% ipython --no-banner

In [1]: import numpy as np

In [2]: np.set_printoptions(suppress=True, linewidth=100)

In [3]: E = np.load("w.npy")

In [4]: E
Out[4]: 
array([[ 1, -2,  4, -8],
       [ 1, -1,  1, -1],
       [ 1,  0,  0,  0],
       [ 1,  1,  1,  1],
       [ 1,  2,  4,  8],
       [ 1,  3,  9, 27],
       [ 1,  4, 16, 64]])

In [5]: np.diff(E, axis=0)
Out[5]: 
array([[ 0,  1, -3,  7],
       [ 0,  1, -1,  1],
       [ 0,  1,  1,  1],
       [ 0,  1,  3,  7],
       [ 0,  1,  5, 19],
       [ 0,  1,  7, 37]])

In [6]: np.unravel_index(np.abs(E).argmax(), E.shape)
Out[6]: (np.int64(6), np.int64(3))

In [7]: E.shape
Out[7]: (7, 4)

In [8]: np.abs(E).max()
Out[8]: np.int64(64)

In [9]: np.round(np.linalg.norm(E), 1)
Out[9]: np.float64(73.3)

In [10]: E.sum(axis=1)
Out[10]: array([-5,  0,  1,  4, 15, 40, 85])

In [11]: E - E[0]
Out[11]: 
array([[ 0,  0,  0,  0],
       [ 0,  1, -3,  7],
       [ 0,  2, -4,  8],
       [ 0,  3, -3,  9],
       [ 0,  4,  0, 16],
       [ 0,  5,  5, 35],
       [ 0,  6, 12, 72]])

In [12]: proj = E @ np.linalg.solve(E.T @ E, E.T)

In [13]: np.round(proj @ E[:, 1], 1) + 0
Out[13]: array([-2., -1.,  0.,  1.,  2.,  3.,  4.])

In [14]: np.trace(proj)
Out[14]: np.float64(4.0)

In [15]: np.round(np.linalg.eigvalsh(proj), 1) + 0
Out[15]: array([0., 0., 0., 1., 1., 1., 1.])

In [16]: np.round(np.diag(proj), 1)
Out[16]: array([0.9, 0.5, 0.5, 0.3, 0.5, 0.5, 0.9])

In [17]: vec = np.array([2, 2, 2, -2])

In [18]: y = E @ vec

In [19]: beta, lr = np.zeros(4), 1 / np.linalg.norm(E, 2) ** 2

In [20]: for i in range(15):
    ...:     beta -= lr * E.T @ (E @ beta - y)
    ...:     if i % 5 == 0: print(i, round(np.linalg.norm(E @ beta - y), 1))
    ...: 
0 19.3
5 18.6
10 17.8

In [21]: round(np.linalg.cond(E), 1)
Out[21]: np.float64(51.9)

In [22]: M2 = np.c_[E[:, :2] @ np.array([[2, 3], [3, 4]]), np.array([0, -1, -2, 2, 2, 0, -1])]

In [23]: M2
Out[23]: 
array([[-4, -5,  0],
       [-1, -1, -1],
       [ 2,  3, -2],
       [ 5,  7,  2],
       [ 8, 11,  2],
       [11, 15,  0],
       [14, 19, -1]])

In [24]: np.linalg.matrix_rank(np.c_[E, M2])
Out[24]: np.int64(5)

In [25]: O, evecs = np.linalg.qr(E[:, :1])[0], np.linalg.qr(E[:, 1:])[0]

In [26]: sv = np.linalg.svd(O.T @ evecs, compute_uv=False)

In [27]: np.round(np.linalg.norm(O @ O.T - evecs @ evecs.T, 2), 1)
Out[27]: np.float64(1.0)

In [28]: np.round(np.degrees(np.arccos(sv.clip(0, 1))), 1)
Out[28]: array([34.2])

In [29]: F = np.load("sample15.npy")

In [30]: F
Out[30]: 
array([[0, 0, 1, 0, 0, 0, 0, 0, 1, 0, 0],
       [0, 0, 0, 0, 0, 0, 0, 0, 0, 1, 0],
       [1, 0, 0, 0, 0, 0, 0, 0, 1, 0, 0],
       [0, 0, 0, 0, 0, 1, 1, 0, 0, 0, 1],
       [0, 0, 0, 0, 0, 0, 0, 1, 0, 1, 0],
       [0, 0, 0, 1, 0, 0, 0, 0, 0, 0, 1],
       [0, 0, 0, 1, 0, 0, 0, 0, 0, 0, 1],
       [0, 0, 0, 0, 1, 0, 0, 0, 0, 1, 0],
       [1, 0, 1, 0, 0, 0, 0, 0, 0, 0, 0],
       [0, 1, 0, 0, 1, 0, 0, 1, 0, 0, 0],
       [0, 0, 0, 1, 0, 1, 1, 0, 0, 0, 0]])

In [31]: rng = np.random.default_rng(3595)

In [32]: lab = rng.permutation(11)

In [33]: lab
Out[33]: array([ 0,  6,  9,  1,  7, 10,  4,  3,  5,  8,  2])

In [34]: M2 = F[lab][:, lab]

In [35]: np.allclose(M2, F)
Out[35]: False

In [36]: np.round(np.sort(np.abs(np.linalg.eigvals(M2))), 1) + 0
Out[36]: array([0. , 0.3, 1. , 1. , 1. , 1. , 1.5, 1.6, 2. , 2.2, 2.6])

In [37]: np.diag(M2)
Out[37]: array([0, 0, 0, 0, 0, 0, 0, 0, 0, 0, 0])

In [38]: np.trace(M2)
Out[38]: np.int64(0)

In [39]: F @ F
Out[39]: 
array([[2, 0, 1, 0, 0, 0, 0, 0, 1, 0, 0],
       [0, 1, 0, 0, 1, 0, 0, 1, 0, 0, 0],
       [1, 0, 2, 0, 0, 0, 0, 0, 1, 0, 0],
       [0, 0, 0, 3, 0, 1, 1, 0, 0, 0, 2],
       [0, 1, 0, 0, 2, 0, 0, 1, 0, 1, 0],
       [0, 0, 0, 1, 0, 2, 2, 0, 0, 0, 1],
       [0, 0, 0, 1, 0, 2, 2, 0, 0, 0, 1],
       [0, 1, 0, 0, 1, 0, 0, 2, 0, 1, 0],
       [1, 0, 1, 0, 0, 0, 0, 0, 2, 0, 0],
       [0, 0, 0, 0, 1, 0, 0, 1, 0, 3, 0],
       [0, 0, 0, 2, 0, 1, 1, 0, 0, 0, 3]])

In [40]: np.argwhere(np.triu(F))
Out[40]: 
array([[ 0,  2],
       [ 0,  8],
       [ 1,  9],
       [ 2,  8],
       [ 3,  5],
       [ 3,  6],
       [ 3, 10],
       [ 4,  7],
       [ 4,  9],
       [ 5, 10],
       [ 6, 10],
       [ 7,  9]])

In [41]: np.trace(F @ F @ F) // 6
Out[41]: np.int64(4)

In [42]: low = np.diag(F.sum(axis=1)) - F

In [43]: low
Out[43]: 
array([[ 2,  0, -1,  0,  0,  0,  0,  0, -1,  0,  0],
       [ 0,  1,  0,  0,  0,  0,  0,  0,  0, -1,  0],
       [-1,  0,  2,  0,  0,  0,  0,  0, -1,  0,  0],
       [ 0,  0,  0,  3,  0, -1, -1,  0,  0,  0, -1],
       [ 0,  0,  0,  0,  2,  0,  0, -1,  0, -1,  0],
       [ 0,  0,  0, -1,  0,  2,  0,  0,  0,  0, -1],
       [ 0,  0,  0, -1,  0,  0,  2,  0,  0,  0, -1],
       [ 0,  0,  0,  0, -1,  0,  0,  2,  0, -1,  0],
       [-1,  0, -1,  0,  0,  0,  0,  0,  2,  0,  0],
       [ 0, -1,  0,  0, -1,  0,  0, -1,  0,  3,  0],
       [ 0,  0,  0, -1,  0, -1, -1,  0,  0,  0,  3]])

In [44]: np.linalg.matrix_rank(low)
Out[44]: np.int64(8)

In [45]: round(np.linalg.det(low[1:, 1:]))
Out[45]: 0

In [46]: M2 = low[0, 0] * low[1:] - np.outer(low[1:, 0], low[0])

In [47]: M2
Out[47]: 
array([[ 0,  2,  0,  0,  0,  0,  0,  0,  0, -2,  0],
       [ 0,  0,  3,  0,  0,  0,  0,  0, -3,  0,  0],
       [ 0,  0,  0,  6,  0, -2, -2,  0,  0,  0, -2],
       [ 0,  0,  0,  0,  4,  0,  0, -2,  0, -2,  0],
       [ 0,  0,  0, -2,  0,  4,  0,  0,  0,  0, -2],
       [ 0,  0,  0, -2,  0,  0,  4,  0,  0,  0, -2],
       [ 0,  0,  0,  0, -2,  0,  0,  4,  0, -2,  0],
       [ 0,  0, -3,  0,  0,  0,  0,  0,  3,  0,  0],
       [ 0, -2,  0,  0, -2,  0,  0, -2,  0,  6,  0],
       [ 0,  0,  0, -2,  0, -2, -2,  0,  0,  0,  6]])

In [48]: np.flatnonzero(~M2.round(6).any(axis=1))
Out[48]: array([], dtype=int64)

In [49]: low[:, 0] / low[0, 0]
Out[49]: array([ 1. ,  0. , -0.5,  0. ,  0. ,  0. ,  0. ,  0. , -0.5,  0. ,  0. ])
